% ipython --no-banner

In [1]: import numpy as np

In [2]: np.set_printoptions(suppress=True, linewidth=140)

In [3]: K = np.abs(np.array([[2, -1, -3, -2, 2, 0, 3, 0],
   ...:     [2, 1, 1, 5, 5, -2, -5, 4],
   ...:     [-4, 1, -5, 5, 4, -4, -3, 5],
   ...:     [3, 5, -1, -2, -3, -1, -3, 4],
   ...:     [2, 0, 2, -3, -4, -5, -5, -3],
   ...:     [-2, 3, -2, -2, 1, -2, -4, 0],
   ...:     [-2, 1, 2, -3, 5, 1, -2, 5],
   ...:     [0, 5, -4, -1, 5, 2, -2, 0]])) + np.eye(8)

In [4]: K = K / K.sum(axis=1, keepdims=True)

In [5]: K.round(3)
Out[5]: 
array([[0.214, 0.071, 0.214, 0.143, 0.143, 0.   , 0.214, 0.   ],
       [0.077, 0.077, 0.038, 0.192, 0.192, 0.077, 0.192, 0.154],
       [0.125, 0.031, 0.188, 0.156, 0.125, 0.125, 0.094, 0.156],
       [0.13 , 0.217, 0.043, 0.13 , 0.13 , 0.043, 0.13 , 0.174],
       [0.08 , 0.   , 0.08 , 0.12 , 0.2  , 0.2  , 0.2  , 0.12 ],
       [0.118, 0.176, 0.118, 0.118, 0.059, 0.176, 0.235, 0.   ],
       [0.091, 0.045, 0.091, 0.136, 0.227, 0.045, 0.136, 0.227],
       [0.   , 0.25 , 0.2  , 0.05 , 0.25 , 0.1  , 0.1  , 0.05 ]])

In [6]: np.linalg.determinant(K)
Traceback (most recent call last):
  Cell In[6], line 1
    np.linalg.determinant(K)
AttributeError: module 'numpy.linalg' has no attribute 'determinant'


In [7]: round(float(np.trace(K)), 3)
Out[7]: 1.172

In [8]: round(float(np.abs(np.linalg.eigvals(K)).max()), 3)
Out[8]: 1.0

In [9]: np.allclose(K, K.T)
Out[9]: False

In [10]: assert K == K.T
Traceback (most recent call last):
  Cell In[10], line 1
    assert K == K.T
ValueError: The truth value of an array with more than one element is ambiguous. Use a.any() or a.all()


In [11]: np.round(np.linalg.det(K), 3)
Out[11]: np.float64(0.0)
